% ipython --no-banner

In [1]: import numpy as np

In [2]: import numpy.linalg as la

In [3]: np.set_printoptions(precision=3, suppress=True, linewidth=100, floatmode="fixed")

In [4]: tidy = lambda a: np.round(a, 3) + 0

In [5]: M2 = np.array([[0, 0], [1, 4], [4, 5]])

In [6]: W2 = np.array([[0, 3, 3, 2], [2, 1, 0, 1]])

In [7]: E = M2 @ W2

In [8]: E
Out[8]: 
array([[ 0,  0,  0,  0],
       [ 8,  7,  3,  6],
       [10, 17, 12, 13]])

In [9]: # looks like rank 2

In [10]: U, sv, Vt = la.svd(E)

In [11]: vecs = Vt[:(sv > 1e-8).sum()]

In [12]: rng = np.random.default_rng(8478)

In [13]: x0 = E[1] + 2 * E[2] + rng.integers(2) * np.eye(4)[1]

In [14]: x0
Out[14]: array([28.000, 41.000, 27.000, 32.000])

In [15]: tidy(la.norm(x0 - vecs.T @ vecs @ x0))
Out[15]: np.float64(0.0)

In [16]: np.allclose(vecs.T @ vecs @ x0, x0)
Out[16]: True

In [17]: tidy(np.diag(vecs.T @ vecs))
Out[17]: array([0.822, 0.430, 0.505, 0.243])

In [18]: J = np.loadtxt("run4.csv", delimiter=",")

In [19]: J
Out[19]: 
array([[-0.200, -0.200, -0.915],
       [-1.200,  0.200,  0.717],
       [-2.400,  0.700,  1.264],
       [ 0.000, -1.200, -2.284],
       [-1.200, -0.200, -0.639],
       [-0.600,  2.000,  3.795],
       [-1.600, -0.500, -1.239],
       [ 0.700,  0.300,  0.692],
       [ 1.500,  0.900,  1.882],
       [ 0.300, -0.300, -0.579],
       [-0.300, -1.100, -2.594],
       [ 0.100,  1.200,  2.159],
       [-0.400, -1.600, -2.617],
       [ 0.400,  0.300,  0.667],
       [-0.100,  0.800,  1.478],
       [-0.800, -1.400, -2.500],
       [-1.300, -0.400, -0.835],
       [-0.800, -0.100, -0.452],
       [ 0.500,  0.600,  1.402],
       [ 0.300,  0.800,  1.496],
       [-1.200, -2.100, -3.722],
       [ 0.000,  0.100, -0.365],
       [-0.800, -1.900, -3.512],
       [ 1.300, -0.700, -1.720],
       [-0.100,  1.200,  2.666],
       [-1.100,  0.600,  1.240],
       [-1.000,  1.500,  3.203]])

In [20]: gram = np.cov(J, rowvar=False)

In [21]: tidy(J.std(axis=0))
Out[21]: array([0.870, 1.035, 2.011])

In [22]: tidy(la.eigvalsh(gram)[::-1])
Out[22]: array([5.314, 0.770, 0.016])

In [23]: tidy(np.corrcoef(J[:, 2], J[:, 1])[0, 1])
Out[23]: np.float64(0.991)

In [24]: tidy(np.corrcoef(J.T))
Out[24]: 
array([[1.000, 0.143, 0.135],
       [0.143, 1.000, 0.991],
       [0.135, 0.991, 1.000]])

In [25]: tidy(gram)
Out[25]: 
array([[0.787, 0.134, 0.245],
       [0.134, 1.112, 2.141],
       [0.245, 2.141, 4.200]])

In [26]: gram.shape
Out[26]: (3, 3)

In [27]: np.median(J, axis=0)
Out[27]: array([-0.300,  0.100, -0.365])
